$ python3 -q
>>> import numpy as np
>>> from numpy import linalg as LA
>>> np.set_printoptions(precision=2, suppress=True, linewidth=100, legacy="1.25")
>>> tidy = lambda a: np.round(a, 2) + 0
>>> A = np.load("arr.npy")
>>> A
array([[0, 1, 0, 0, 1],
       [1, 0, 1, 0, 0],
       [0, 1, 0, 0, 0],
       [0, 0, 0, 0, 0],
       [1, 0, 0, 0, 0]])
>>> ev, V = LA.eigh(A)
>>> tidy(V.T @ A @ V)
array([[-1.62,  0.  ,  0.  ,  0.  ,  0.  ],
       [ 0.  , -0.62,  0.  ,  0.  ,  0.  ],
       [ 0.  ,  0.  ,  0.  ,  0.  ,  0.  ],
       [ 0.  ,  0.  ,  0.  ,  0.62,  0.  ],
       [ 0.  ,  0.  ,  0.  ,  0.  ,  1.62]])
>>> tidy(np.abs(V[:, -1]))
array([0.6 , 0.6 , 0.37, 0.  , 0.37])
>>> tidy(LA.eigvalsh(A @ A))
array([0.  , 0.38, 0.38, 2.62, 2.62])
>>> ev, V = LA.eigh(A)
>>> x0 = np.array([3, 0, 3, 1, 0])
>>> x0 @ A @ x0
0
>>> tidy(LA.eigvalsh(A[1:, 1:]))
array([-1.,  0.,  0.,  1.])
>>> tidy(V * np.abs(ev) @ V.T)
array([[1.34, 0.  , 0.45, 0.  , 0.  ],
       [0.  , 1.34, 0.  , 0.  , 0.45],
       [0.45, 0.  , 0.89, 0.  , 0.  ],
       [0.  , 0.  , 0.  , 0.  , 0.  ],
       [0.  , 0.45, 0.  , 0.  , 0.89]])
>>> np.abs(A).sum(axis=1).max(), tidy(np.abs(ev).max())
(2, 1.62)
>>> tidy(V * np.maximum(ev, 0) @ V.T)
array([[0.67, 0.5 , 0.22, 0.  , 0.5 ],
       [0.5 , 0.67, 0.5 , 0.  , 0.22],
       [0.22, 0.5 , 0.45, 0.  , 0.  ],
       [0.  , 0.  , 0.  , 0.  , 0.  ],
       [0.5 , 0.22, 0.  , 0.  , 0.45]])
>>> r0 = np.array([7, 8, 3, 8, 1]) + 0.5
>>> m1 = np.outer(r0, r0) / (r0 @ r0)
>>> tidy(m1)
array([[0.26, 0.3 , 0.12, 0.3 , 0.05],
       [0.3 , 0.34, 0.14, 0.34, 0.06],
       [0.12, 0.14, 0.06, 0.14, 0.02],
       [0.3 , 0.34, 0.14, 0.34, 0.06],
       [0.05, 0.06, 0.02, 0.06, 0.01]])
>>> U, sv, VT = LA.svd(m1)
>>> V = VT[:(sv > 1e-8).sum()]
>>> rng = np.random.default_rng(96105)
>>> x0 = m1[3] + -1 * m1[4] + rng.integers(2) * np.eye(5)[2]
>>> tidy(x0)
array([0.24, 0.28, 0.11, 0.28, 0.05])
>>> tidy(LA.norm(x0 - V.T @ V @ x0))
0.0
>>> LA.matrix_rank(np.vstack([m1, x0]))
1
>>> tidy(np.diag(V.T @ V))
array([0.26, 0.34, 0.06, 0.34, 0.01])
>>> ev, V = LA.eigh(m1)
>>> tidy(np.abs(V[:, -1]))
array([0.51, 0.58, 0.24, 0.58, 0.1 ])
>>> tidy(ev.sum()), np.trace(m1)
(1.0, 1.0)
>>> tidy(V.T @ m1 @ V)
array([[0., 0., 0., 0., 0.],
       [0., 0., 0., 0., 0.],
       [0., 0., 0., 0., 0.],
       [0., 0., 0., 0., 0.],
       [0., 0., 0., 0., 1.]])
>>> tidy(V @ np.diag(ev) @ V.T)
array([[0.26, 0.3 , 0.12, 0.3 , 0.05],
       [0.3 , 0.34, 0.14, 0.34, 0.06],
       [0.12, 0.14, 0.06, 0.14, 0.02],
       [0.3 , 0.34, 0.14, 0.34, 0.06],
       [0.05, 0.06, 0.02, 0.06, 0.01]])
>>> tidy(LA.eigvalsh(m1 @ m1))
array([0., 0., 0., 0., 1.])
>>> r0, v = m1[0], m1[1]
>>> tidy(r0 @ r0)
0.26
>>> tidy(r0 @ v)
0.3
>>> pr = (r0 @ v) / (r0 @ r0) * r0
>>> tidy(LA.norm(r0 + v) ** 2 + LA.norm(r0 - v) ** 2)
1.19
>>> tidy(LA.norm(m1[0] - m1[4]))
0.41
>>> tidy(LA.norm(m1) ** 2 / LA.norm(m1, 2) ** 2)
1.0
>>> tidy(LA.norm(m1, 2))
1.0
>>> np.trace(m1)
1.0
>>> m1.inv()
Traceback (most recent call last):
  File "<python-input-43>", line 1, in <module>
    m1.inv()
    ^^^^^^
AttributeError: 'numpy.ndarray' object has no attribute 'inv'
>>> tidy(LA.matrix_power(m1, 2))
array([[0.26, 0.3 , 0.12, 0.3 , 0.05],
       [0.3 , 0.34, 0.14, 0.34, 0.06],
       [0.12, 0.14, 0.06, 0.14, 0.02],
       [0.3 , 0.34, 0.14, 0.34, 0.06],
       [0.05, 0.06, 0.02, 0.06, 0.01]])
>>> E = np.load("dump.npy")
>>> E
array([[ 0,  0,  0,  0,  0,  0,  0,  6,  0],
       [ 0,  0,  0,  6, -8,  0,  0, -1,  0],
       [ 0,  0,  0,  0,  0, -2, -6, -4,  2],
       [-2,  0,  4,  0,  0,  0,  0,  6,  0],
       [ 0,  0,  0,  0,  0, -6,  4,  0,  0],
       [ 0, -4,  0,  9,  0,  1,  0,  0,  0],
       [ 0,  9, -7,  0, -5, -9,  9,  0,  0]])
>>> x0 = np.array([9, 3, 2, 2, 0, 5, 9, 6, 1])
>>> h = np.maximum(E @ x0, 0)
>>> np.flatnonzero(h > 1e-9)
array([0, 1, 3, 4, 5, 6])
>>> tidy(np.tanh(E @ x0))
array([ 1.,  1., -1.,  1.,  1.,  1.,  1.])
>>> E.T @ h
array([ -52,  397, -239,  135, -293, -466,  465,  366,    0])
>>> np.maximum(E @ x0, 0) - np.maximum(-E @ x0, 0)
array([ 36,   6, -86,  26,   6,  11,  49])
>>> A.sum(axis=0)
array([2, 2, 1, 0, 1])
>>> Lm = np.diag(A.sum(axis=1)) - A
>>> (LA.eigvalsh(Lm) < 1e-8).sum()
2
>>> Lm @ np.ones(5)
array([0., 0., 0., 0., 0.])
>>> LA.matrix_rank(Lm)
3
>>> tidy(LA.eigvalsh(Lm))
array([0.  , 0.  , 0.59, 2.  , 3.41])
>>> feats = np.load("x.npy")
>>> feats
array([[1, 1, 1, 0, 0, 0],
       [1, 1, 1, 0, 0, 0],
       [1, 1, 1, 0, 0, 0],
       [0, 0, 0, 0, 0, 0],
       [0, 0, 0, 0, 0, 0],
       [0, 0, 0, 0, 0, 0]])
>>> x0 = np.array([-2, 2, 2, 0, -4, 1])
>>> feats @ x0
array([2, 2, 2, 0, 0, 0])
>>> feats @ np.ones(6)
array([3., 3., 3., 0., 0., 0.])
>>> np.sign((feats @ x0).round(6))
array([1, 1, 1, 0, 0, 0])
>>> (feats @ x0).argmax()
0
>>> feats * x0
array([[-2,  2,  2,  0,  0,  0],
       [-2,  2,  2,  0,  0,  0],
       [-2,  2,  2,  0,  0,  0],
       [ 0,  0,  0,  0,  0,  0],
       [ 0,  0,  0,  0,  0,  0],
       [ 0,  0,  0,  0,  0,  0]])
>>> ev, V = LA.eigh(feats)
>>> x0 = np.array([3, -6, -7, -6, 7, -1])
>>> tidy(V * np.maximum(ev, 0) @ V.T)
array([[1., 1., 1., 0., 0., 0.],
       [1., 1., 1., 0., 0., 0.],
       [1., 1., 1., 0., 0., 0.],
       [0., 0., 0., 0., 0., 0.],
       [0., 0., 0., 0., 0., 0.],
       [0., 0., 0., 0., 0., 0.]])
>>> tidy(LA.eigvalsh(feats[1:, 1:]))
array([0., 0., 0., 0., 2.])
>>> x0 @ feats @ x0
100
>>> tidy(V * np.abs(ev) @ V.T)
array([[1., 1., 1., 0., 0., 0.],
       [1., 1., 1., 0., 0., 0.],
       [1., 1., 1., 0., 0., 0.],
       [0., 0., 0., 0., 0., 0.],
       [0., 0., 0., 0., 0., 0.],
       [0., 0., 0., 0., 0., 0.]])
>>> W0 = np.loadtxt("data.csv", delimiter=",")
>>> W0
array([[ 0.3 ,  0.2 , -0.2 ,  0.7 ,  0.6 , -0.1 , -1.06],
       [-0.4 ,  1.1 ,  0.6 ,  0.5 ,  0.4 , -0.7 ,  2.98],
       [-0.6 ,  0.8 ,  1.3 ,  1.1 ,  0.5 , -0.5 ,  6.52],
       [ 1.1 , -0.8 ,  1.3 , -0.7 ,  0.3 , -0.1 ,  6.53],
       [ 0.2 ,  0.  , -1.3 , -0.3 ,  0.4 , -0.6 , -6.44],
       [ 0.2 ,  0.4 ,  0.7 , -0.3 ,  1.  , -0.1 ,  3.5 ],
       [-0.3 , -2.8 , -0.5 , -1.1 ,  0.6 ,  3.  , -2.58],
       [-1.3 , -0.8 ,  0.  , -0.6 ,  0.6 , -0.8 , -0.04],
       [ 1.2 ,  0.4 , -0.9 ,  1.4 , -0.8 ,  0.7 , -4.52],
       [ 0.4 , -1.  ,  1.2 ,  1.8 ,  0.1 ,  1.3 ,  5.96],
       [-1.  ,  0.2 , -0.5 ,  1.5 ,  1.  ,  1.2 , -2.4 ],
       [ 2.4 , -1.  ,  0.4 , -0.6 ,  1.6 , -1.1 ,  1.93],
       [-1.1 ,  1.3 ,  0.4 ,  0.3 ,  0.4 ,  0.3 ,  1.89]])
>>> z = rng.permutation(7)
>>> B = W0[:, z] * rng.choice([-1, 1], 7)
>>> B
array([[-0.1 , -0.2 ,  0.7 , -0.6 , -0.3 , -0.2 , -1.06],
       [-0.7 ,  0.6 ,  0.5 , -0.4 ,  0.4 , -1.1 ,  2.98],
       [-0.5 ,  1.3 ,  1.1 , -0.5 ,  0.6 , -0.8 ,  6.52],
       [-0.1 ,  1.3 , -0.7 , -0.3 , -1.1 ,  0.8 ,  6.53],
       [-0.6 , -1.3 , -0.3 , -0.4 , -0.2 , -0.  , -6.44],
       [-0.1 ,  0.7 , -0.3 , -1.  , -0.2 , -0.4 ,  3.5 ],
       [ 3.  , -0.5 , -1.1 , -0.6 ,  0.3 ,  2.8 , -2.58],
       [-0.8 ,  0.  , -0.6 , -0.6 ,  1.3 ,  0.8 , -0.04],
       [ 0.7 , -0.9 ,  1.4 ,  0.8 , -1.2 , -0.4 , -4.52],
       [ 1.3 ,  1.2 ,  1.8 , -0.1 , -0.4 ,  1.  ,  5.96],
       [ 1.2 , -0.5 ,  1.5 , -1.  ,  1.  , -0.2 , -2.4 ],
       [-1.1 ,  0.4 , -0.6 , -1.6 , -2.4 ,  1.  ,  1.93],
       [ 0.3 ,  0.4 ,  0.3 , -0.4 ,  1.1 , -1.3 ,  1.89]])
>>> U, _, VT = LA.svd(W0.T @ B)
>>> z
array([5, 2, 3, 4, 0, 1, 6])
